% python3 -q
>>> import numpy as np
>>> import numpy.linalg as la
>>> np.set_printoptions(precision=1, suppress=True, linewidth=120, legacy="1.25")
>>> rnd = lambda a: np.round(a, 1) + 0
>>> M = np.load("case3.npy")
>>> rnd(M)
array([[ 1.6, -2.5, -0.5],
       [ 0.6, -0.2,  2.9],
       [ 2.4,  1.7, -0.4]])
>>> P = np.triu(np.array([[1, 0, 0], [2, 0, 1], [2, 0, 3]]), 1) + np.eye(3)
>>> out = P @ M @ la.inv(P)
>>> rnd(np.poly(out))
array([ 1. , -1. , -3.1, 27. ])
>>> la.matrix_rank(out)
3
>>> W1 = np.array([[-8, -4, 5, 3, -6, 6], [1, 4, 9, -7, 6, -2], [8, 1, -7, -5, 7, 2]])
>>> beta = np.array([5, -4, 0, 2, 5, 2])
>>> H = np.maximum(M @ W1 + beta, 0)
>>> rnd(H)
array([[ 0. ,  0. ,  0. , 26.8,  0. , 15.6],
       [23.3,  0. ,  0. ,  0. , 20.4, 12. ],
       [ 0. ,  0. , 30.1,  0. ,  0. , 12.5]])
>>> rnd((H > 0).mean(axis=0))
array([0.3, 0. , 0.3, 0.3, 0.3, 1. ])
>>> cent = np.array([[-9, 3, -8],
...     [0, 8, -7],
...     [8, 4, 9],
...     [8, -5, 3],
...     [6, 8, -8],
...     [0, 0, 3]])
>>> rnd(H @ cent)
array([[ 214.3, -134. ,  127.3],
       [ -87.1,  233.5, -314. ],
       [ 241.1,  120.6,  308.8]])
>>> W1 @ cent
array([[ 100,  -99,  212],
       [  43,  154,  -30],
       [-126,   85, -199]])
>>> (H @ cent).round(6).argmax(axis=1)
array([0, 1, 2])
>>> x0 = np.array([-2, 3, -1, 0, -1, -2])
>>> rnd(H @ x0)
array([-31.3, -91. , -55.2])
>>> rnd(np.einsum("ij,j->i", H, x0))
array([-31.3, -91. , -55.2])
>>> rnd(H * x0)
array([[  0. ,   0. ,   0. ,   0. ,   0. , -31.3],
       [-46.6,   0. ,   0. ,   0. , -20.4, -24. ],
       [  0. ,   0. , -30.1,   0. ,   0. , -25. ]])
>>> (H @ x0).argmax()
0
>>> la.norm(H @ x0) <= la.norm(H, 2) * la.norm(x0) + 1e-9
True
>>> rnd(H @ (2 * x0))
array([ -62.5, -182. , -110.3])
>>> rng = np.random.default_rng(3152)
>>> idx = rng.permutation(3)
>>> idx
array([1, 2, 0])
>>> out = M[idx][:, idx]
>>> rnd(np.sort(np.abs(la.eigvals(out))))
array([3., 3., 3.])
>>> rnd(out)
array([[-0.2,  2.9,  0.6],
       [ 1.7, -0.4,  2.4],
       [-2.5, -0.5,  1.6]])
>>> np.allclose(out, M)
False
>>> rnd(np.diag(out))
array([-0.2, -0.4,  1.6])
>>> feats = np.array([[-5, -5, 0, 0], [5, -2, 0, 0], [0, 0, -5, -5], [0, 0, 5, -2]])
>>> # 2 blocks once reordered
>>> def softmax(z):
...     e = np.exp(z - z.max(axis=-1, keepdims=True))
...     return e / e.sum(axis=-1, keepdims=True)
... 
>>> rnd(softmax(feats).sum(axis=1))
array([1., 1., 1., 1.])
>>> att = feats @ feats.T / np.sqrt(4)
>>> softmax(att).round(6).argmax(axis=1)
array([0, 1, 2, 3])
>>> rnd(softmax(att)[2] @ feats)
array([ 0.,  0., -5., -5.])
>>> rnd(softmax(att))
array([[1., 0., 0., 0.],
       [0., 1., 0., 0.],
       [0., 0., 1., 0.],
       [0., 0., 0., 1.]])
>>> (la.matrix_power((feats != 0) + (feats.T != 0) + np.eye(4), 4) > 0).astype(int)
array([[1, 1, 0, 0],
       [1, 1, 0, 0],
       [0, 0, 1, 1],
       [0, 0, 1, 1]])
>>> np.flatnonzero(la.matrix_power((feats != 0) + (feats.T != 0) + np.eye(4), 4)[1])
array([0, 1])
>>> rnd(la.det(feats))
1225.0
>>> arr = np.loadtxt("sample0.csv", delimiter=",")
>>> arr
array([[52., 47., 39.],
       [47., 79., 53.],
       [39., 53., 73.]])
>>> # equal to its transpose
>>> rnd(np.abs(la.eigvals(M)).max())
3.0
>>> rnd(np.sort(np.abs(la.eigvals(M))))
array([3., 3., 3.])
>>> rnd(M @ M)
array([[-0.2, -4.3, -7.9],
       [ 8. ,  3.5, -2.1],
       [ 4.1, -7. ,  3.8]])
>>> rnd(la.det(M))
-27.0
>>> np.allclose(M @ M.T, M.T @ M)
True
>>> rnd(np.trace(M))
1.0
>>> rnd((M + M.T) / 2)
array([[ 1.6, -0.9,  1. ],
       [-0.9, -0.2,  2.3],
       [ 1. ,  2.3, -0.4]])
>>> theta = np.radians(72)
>>> R = np.eye(3)
>>> R[2, 2] = R[1, 1] = np.cos(theta)
>>> R[2, 1], R[1, 2] = -np.sin(theta), np.sin(theta)
>>> rnd(R)
array([[ 1. ,  0. ,  0. ],
       [ 0. ,  0.3,  1. ],
       [ 0. , -1. ,  0.3]])
>>> out = arr @ R.T
>>> np.allclose(la.norm(arr, axis=1), la.norm(out, axis=1))
True
>>> rnd(la.det(R)), rnd(np.trace(R))
(1.0, 1.6)
>>> np.allclose(arr @ arr.T, out @ out.T)
True
>>> rnd(out)
array([[ 52. ,  51.6, -32.6],
       [ 47. ,  74.8, -58.8],
       [ 39. ,  85.8, -27.8]])
>>> la.norm(out, axis=1).argmax()
1
>>> rnd(la.norm(out, "nuc"))
204.0
>>> rnd(la.norm(out, axis=0))
array([ 80.2, 125. ,  72.8])
>>> rnd(la.norm(out[1] - out[0]))
35.3
>>> rnd(la.norm(out[1], 1)), rnd(la.norm(out[1], np.inf))
(180.6, 74.8)
>>> rnd(la.norm(out, 2))
162.7
>>> np.abs(arr).max()
79.0
>>> np.unravel_index(np.abs(arr).argmax(), arr.shape)
(1, 1)
>>> np.zeros(3, 3)
Traceback (most recent call last):
  File "<python-input-73>", line 1, in <module>
    np.zeros(3, 3)
    ~~~~~~~~^^^^^^
TypeError: Cannot interpret '3' as a data type
>>> la.rank(arr)
Traceback (most recent call last):
  File "<python-input-74>", line 1, in <module>
    la.rank(arr)
    ^^^^^^^
AttributeError: module 'numpy.linalg' has no attribute 'rank'
>>> arr - arr[0]
array([[  0.,   0.,   0.],
       [ -5.,  32.,  14.],
       [-13.,   6.,  34.]])
>>> rnd(la.svd(arr, compute_uv=False))
array([162.7,  24.8,  16.6])
>>> np.count_nonzero(arr)
9
>>> m1 = np.loadtxt("w.csv", delimiter=",")
>>> m1
array([[4., 1., 0., 0.],
       [0., 4., 1., 0.],
       [0., 0., 4., 1.],
       [0., 0., 0., 4.]])
>>> # triangular, det is the product of the diagonal
>>> idx = rng.permutation(4)
>>> idx
array([2, 3, 0, 1])
>>> out = m1[idx][:, idx]
>>> np.trace(out)
16.0
>>> rnd(la.det(out)), rnd(la.det(m1[idx]))
(256.0, 256.0)
>>> out = np.array([[3, 3], [3, 3]])
>>> out[-1] = out[0]
>>> mat = out + 0.1 * np.eye(2)
>>> mat
array([[3.1, 3. ],
       [3. , 3.1]])
>>> # equal to its transpose
>>> x0 = np.ones(3)
>>> for _ in range(4):
...     x0 = arr @ x0
...     x0 /= la.norm(x0)
...     print(round(x0 @ arr @ x0, 1))
... 
162.7
162.7
162.7
162.7
>>> rnd(x0)
array([0.5, 0.6, 0.6])
>>> rnd(la.eigvalsh(arr)[-1])
162.7
>>> out = mat / la.norm(mat, axis=1, keepdims=True)
>>> G = out @ out.T
>>> rnd(la.norm(out, axis=1))
array([1., 1.])
>>> rnd(G[0])
array([1., 1.])
>>> J = np.array([[0.1, 1.0, -0.3], [1.0, -0.1, 0.0], [-0.3, 0.0, -1.9]])
>>> # symmetric, so the eigenvalues are real
>>> np.kron(np.eye(2, dtype=int), J)
array([[ 0.1,  1. , -0.3,  0. ,  0. , -0. ],
       [ 1. , -0.1,  0. ,  0. , -0. ,  0. ],
       [-0.3,  0. , -1.9, -0. ,  0. , -0. ],
       [ 0. ,  0. , -0. ,  0.1,  1. , -0.3],
       [ 0. , -0. ,  0. ,  1. , -0.1,  0. ],
       [-0. ,  0. , -0. , -0.3,  0. , -1.9]])
>>> rnd(la.det(J.T))
1.9
>>> rnd(la.det(J[::-1]))
-1.9
>>> rnd(la.eigvals(J).sum().real)
-1.9
>>> O, evecs = la.qr(J[:, :2])[0], la.qr(J[:, 2:])[0]
>>> sigma = la.svd(O.T @ evecs, compute_uv=False)
>>> rnd(np.degrees(np.arccos(sigma.clip(0, 1))))
array([72.])
>>> (sigma > 0.9).sum()
0
>>> rnd(la.norm(O @ O.T - evecs @ evecs.T, 2))
1.0
>>> O = J.astype(float).copy()
>>> for j in range(3):
...     O[:, j] -= O[:, :j] @ (O[:, :j].T @ O[:, j])
...     O[:, j] /= la.norm(O[:, j])
... 
>>> rnd(O.T @ J)
array([[ 1. ,  0. ,  0.5],
       [ 0. ,  1. , -0.3],
       [ 0. ,  0. ,  1.8]])
>>> rnd(O)
array([[ 0.1,  1. ,  0. ],
       [ 1. , -0.1, -0.3],
       [-0.3,  0. , -1. ]])
>>> X = np.loadtxt("block8.csv", delimiter=",")
>>> X
array([[ 6.,  1., -2.],
       [ 1.,  6., -2.],
       [-2., -2.,  9.]])
>>> # symmetric, so the eigenvalues are real
>>> x0 = np.array([-2, 1])
>>> h1 = np.maximum(mat @ x0, 0)
>>> h1
array([0., 0.])
>>> rnd(np.tanh(mat @ x0))
array([-1., -1.])
>>> np.maximum(mat @ (3 * x0), 0)
array([0., 0.])
>>> np.flatnonzero(h1 > 1e-9)
array([], dtype=int64)
>>> r0 = np.array([4, -3, -4])
>>> np.correlate(X[0], X[2], "full")
array([ 54.,  -3., -32.,   2.,   4.])
>>> np.convolve(X[0], r0)
array([ 24., -14., -35.,   2.,   8.])
>>> np.polyval(r0, X[0])
array([122.,  -3.,  18.])
>>> np.cross(X[0, :3], X[2, :3])
array([  5., -50., -10.])
>>> F = np.loadtxt("layer7.csv", delimiter=",")
>>> rnd(F)
array([[ 11.5,  -9.4,  -7.4,  11.2],
       [-16.2,   0.7,   8.8,  -7.6],
       [ -9.9, -15.9,   3.3,   6. ],
       [-15.7, -10.1,   7.1,  -0.3],
       [ 14.4,  12.3,  -6.1,  -1.7],
       [ 10.2, -10.8,  -6.9,  11.5],
       [-16.8,  -2.4,   8.7,  -5.9],
       [-15.3, -11. ,   6.8,   0.5],
       [  1.9,  17. ,   1.2, -10.3],
       [ 16.1,  -1.3,  -8.8,   7.9],
       [ -7.5, -16.8,   1.9,   7.6],
       [ 16.9,   3.8,  -8.6,   5. ],
       [ -3.9, -17.2,  -0.1,   9.5],
       [ 12. ,  14.7,  -4.5,  -4.3],
       [ -8.1,  12.6,   6. , -11.8],
       [ 15.4,  10.7,  -6.9,  -0.2],
       [-16. ,   1.5,   8.8,  -8. ],
       [  8.1,  16.6,  -2.2,  -7.3],
       [  8.6, -12.2,  -6.2,  11.8],
       [ 12.2,  14.6,  -4.7,  -4.1],
       [ 16.8,   6.5,  -8.2,   3.1],
       [-11.8,   9.1,   7.5, -11.1],
       [-16.3,   0.6,   8.8,  -7.6],
       [  0. , -16.6,  -2.2,  10.9],
       [  2.1,  17. ,   1.1, -10.2],
       [  3.5,  17.2,   0.3,  -9.6],
       [  0. , -16.7,  -2.1,  10.8],
       [ 16.9,   5.7,  -8.3,   3.7],
       [-11.1, -15.3,   4. ,   5.1],
       [-16.5,  -7.8,   7.9,  -2.2]])
>>> # looks like rank 2
>>> rnd(np.trace(la.pinv(F) @ F))
2.0
>>> np.unique(F.round(6), axis=0).shape
(30, 4)
>>> np.allclose(F[:-1].T @ la.lstsq(F[:-1].T, F[-1])[0], F[-1])
True
